$ ipython --no-banner

In [1]: import numpy as np

In [2]: np.set_printoptions(precision=2, suppress=True, linewidth=140)

In [3]: rnd = lambda a: np.round(a, 2) + 0

In [4]: q, _ = np.linalg.qr(np.array([[2.3, -0.1, -1.9, -1.9, 2.1, -0.4, -0.7],
   ...:     [-1.3, -0.5, -0.1, -1.3, 0.7, 0.2, -1.1],
   ...:     [1.4, 1.3, -1.6, 0.8, 1.7, -0.4, -0.6],
   ...:     [0.0, 0.7, 0.8, -1.1, -0.3, 0.9, 0.2],
   ...:     [0.0, 0.2, -0.7, -1.8, -0.7, -0.7, -1.8],
   ...:     [-1.7, 0.1, 0.5, 2.4, 1.1, 0.2, 1.4],
   ...:     [-1.6, 0.4, 0.4, 0.9, 1.0, 0.6, 0.4]]))

In [5]: vals = np.array([2, -1, 1, 2, 0, -2, 2])

In [6]: A = q @ np.diag(vals) @ q.T

In [7]: rnd(A)
Out[7]: 
array([[ 0.82, -0.28,  0.68, -0.2 ,  0.13, -0.95,  0.14],
       [-0.28,  1.12,  0.1 ,  0.64,  0.71,  0.7 , -0.35],
       [ 0.68,  0.1 ,  0.02, -0.51, -0.09,  0.24, -1.09],
       [-0.2 ,  0.64, -0.51,  0.66,  0.08, -0.89, -0.31],
       [ 0.13,  0.71, -0.09,  0.08,  0.37, -1.05,  0.64],
       [-0.95,  0.7 ,  0.24, -0.89, -1.05, -0.05,  0.45],
       [ 0.14, -0.35, -1.09, -0.31,  0.64,  0.45,  1.06]])

In [8]: vals, vecs = np.linalg.eigh(A)

In [9]: vec = np.array([-2, 4, -5, 3, -2, -3, 4])

In [10]: rnd(vec @ A @ vec)
Out[10]: np.float64(64.01)

In [11]: rnd(np.linalg.eigvalsh(A[1:, 1:]))
Out[11]: array([-1.82, -0.91,  0.55,  1.36,  2.  ,  2.  ])

In [12]: rnd(np.abs(A).sum(axis=1).max()), rnd(np.abs(vals).max())
Out[12]: (np.float64(4.32), np.float64(2.0))

In [13]: rk = np.linalg.matrix_rank(A)

In [14]: rk
Out[14]: np.int64(6)

In [15]: null = np.linalg.svd(A)[2][rk:].T

In [16]: [int(np.linalg.matrix_rank(A[:, :j + 1])) for j in range(7)]
Out[16]: [1, 2, 3, 4, 5, 6, 6]

In [17]: rnd(null[:, 0] / null[np.abs(null[:, 0]).round(6).argmax(), 0])
Out[17]: array([-0.96, -0.41,  0.15, -0.66,  1.  , -0.4 , -0.49])

In [18]: np.allclose(A @ null, 0)
Out[18]: True

In [19]: [int(np.linalg.matrix_rank(A[:i])) for i in range(1, len(A) + 1)]
Out[19]: [1, 2, 3, 4, 5, 6, 6]

In [20]: null.shape
Out[20]: (7, 1)

In [21]: rnd(A @ null)
Out[21]: 
array([[0.],
       [0.],
       [0.],
       [0.],
       [0.],
       [0.],
       [0.]])

In [22]: Uu, sv, VT = np.linalg.svd(A)

In [23]: vecs = VT[:(sv > 1e-8).sum()]

In [24]: rng = np.random.default_rng(38)

In [25]: vec = A[6] + 5 * A[1] + rng.integers(2) * np.eye(7)[0]

In [26]: rnd(vec)
Out[26]: array([-1.27,  5.25, -0.61,  2.91,  4.2 ,  3.96, -0.72])

In [27]: np.linalg.matrix_rank(np.vstack([A, vec]))
Out[27]: np.int64(6)

In [28]: rnd(np.diag(vecs.T @ vecs))
Out[28]: array([0.69, 0.94, 0.99, 0.85, 0.66, 0.95, 0.92])

In [29]: f = np.array([1, 1, -2])

In [30]: rnd(np.cross(A[1, :3], A[3, :3]))
Out[30]: array([-0.63, -0.16,  0.04])

In [31]: rnd(np.convolve(A[1], f))
Out[31]: array([-0.28,  0.84,  1.78, -1.5 ,  1.16,  0.13, -1.07, -1.76,  0.71])

In [32]: rnd(np.trace(np.linalg.pinv(A) @ A))
Out[32]: np.float64(6.0)

In [33]: np.unique(A.round(6), axis=0).shape
Out[33]: (7, 7)

In [34]: C = 10 * np.array([[0.5, -0.9, -0.3], [0.1, 0.1, 0.2], [1.7, 0.3, 0.2]])

In [35]: z = rng.integers(0, 3, 12)

In [36]: m1 = C[z] + rng.normal(size=(12, 3))

In [37]: rnd(m1)
Out[37]: 
array([[ 2.53, -0.16,  2.9 ],
       [ 5.09, -7.7 , -1.73],
       [ 5.9 , -9.53, -3.51],
       [ 1.18,  0.52,  0.12],
       [15.57,  3.35,  0.95],
       [ 0.68,  0.97,  0.58],
       [ 0.56,  2.29,  3.34],
       [ 5.46, -8.52, -3.27],
       [17.01,  3.77,  0.45],
       [ 4.55, -9.37, -2.22],
       [ 3.93, -7.14, -3.74],
       [ 3.01,  0.95,  2.11]])

In [38]: dist = np.linalg.norm(m1[:, None] - m1[None], axis=-1)

In [39]: dist.shape
Out[39]: (12, 12)

In [40]: rnd(np.linalg.norm(m1 - m1.mean(axis=0), axis=1))
Out[40]: array([ 4.97,  5.35,  7.69,  5.29, 11.78,  6.  ,  7.8 ,  6.66, 13.2 ,  7.13,  5.91,  4.92])

In [41]: q, vecs = np.linalg.qr(m1[:, :1])[0], np.linalg.qr(m1[:, 1:])[0]

In [42]: sv = np.linalg.svd(q.T @ vecs, compute_uv=False)

In [43]: rnd(sv)
Out[43]: array([0.18])

In [44]: rnd(np.degrees(np.arccos(sv.clip(0, 1))))
Out[44]: array([79.77])

In [45]: feats = np.load("w.npy")

In [46]: feats
Out[46]: 
array([[-1.,  0.],
       [ 0.,  4.]])

In [47]: (feats != 0).astype(int)
Out[47]: 
array([[1, 0],
       [0, 1]])

In [48]: rnd(np.sort(np.linalg.eigvals(feats).real))
Out[48]: array([-1.,  4.])

In [49]: rnd(np.linalg.pinv(feats))
Out[49]: 
array([[-1.  ,  0.  ],
       [ 0.  ,  0.25]])

In [50]: M = np.load("mat.npy")

In [51]: M
Out[51]: 
array([[ 2,  0,  0],
       [ 0, -2, -1],
       [ 0, -1,  1]])

In [52]: rnd(np.linalg.det(M))
Out[52]: np.float64(-6.0)

In [53]: rnd(np.sort(np.linalg.eigvals(M).real))
Out[53]: array([-2.3,  1.3,  2. ])

In [54]: M @ M
Out[54]: 
array([[4, 0, 0],
       [0, 5, 1],
       [0, 1, 2]])

In [55]: (M != 0).astype(int)
Out[55]: 
array([[1, 0, 0],
       [0, 1, 1],
       [0, 1, 1]])

In [56]: K = np.cumsum(np.array([[0, -8, 5, -5, 2],
    ...:     [-4, 2, -1, -5, 3],
    ...:     [-6, -1, -5, 7, -6],
    ...:     [-1, 6, 6, -5, 4],
    ...:     [5, -6, -1, -2, -3],
    ...:     [2, 8, -7, 4, 8],
    ...:     [1, 9, 9, 7, 1],
    ...:     [-3, 2, -1, -4, -2],
    ...:     [2, 1, -9, 6, 2],
    ...:     [1, -8, 1, 4, -6],
    ...:     [6, -1, -1, 3, -8],
    ...:     [-6, 3, -8, -6, -8],
    ...:     [8, -6, 5, 4, -9]]), axis=0)

In [57]: K
Out[57]: 
array([[  0,  -8,   5,  -5,   2],
       [ -4,  -6,   4, -10,   5],
       [-10,  -7,  -1,  -3,  -1],
       [-11,  -1,   5,  -8,   3],
       [ -6,  -7,   4, -10,   0],
       [ -4,   1,  -3,  -6,   8],
       [ -3,  10,   6,   1,   9],
       [ -6,  12,   5,  -3,   7],
       [ -4,  13,  -4,   3,   9],
       [ -3,   5,  -3,   7,   3],
       [  3,   4,  -4,  10,  -5],
       [ -3,   7, -12,   4, -13],
       [  5,   1,  -7,   8, -22]])

In [58]: dist = np.linalg.norm(K[:, None] - K[None], axis=-1)

In [59]: (dist + 1e9 * np.eye(13)).round(6).argmin(axis=1)
Out[59]: array([ 1,  4,  4,  4,  1,  1,  7,  6,  6, 10,  9, 10, 11])

In [60]: rnd(dist[:5, :5])
Out[60]: 
array([[ 0.  ,  7.42, 12.25, 13.42,  8.19],
       [ 7.42,  0.  , 12.12,  9.11,  5.48],
       [12.25, 12.12,  0.  , 10.68,  9.54],
       [13.42,  9.11, 10.68,  0.  ,  8.66],
       [ 8.19,  5.48,  9.54,  8.66,  0.  ]])

In [61]: rnd(dist[9])
Out[61]: array([19.67, 21.54, 17.69, 19.72, 22.36, 14.53, 13.34, 15.43, 10.86,  0.  , 10.54, 18.71, 26.87])

In [62]: dist.shape
Out[62]: (13, 13)

In [63]: np.flatnonzero(dist[9] < dist.mean() / 2)
Out[63]: array([9])

In [64]: dist.mean(axis=1).argmax()
Out[64]: np.int64(12)
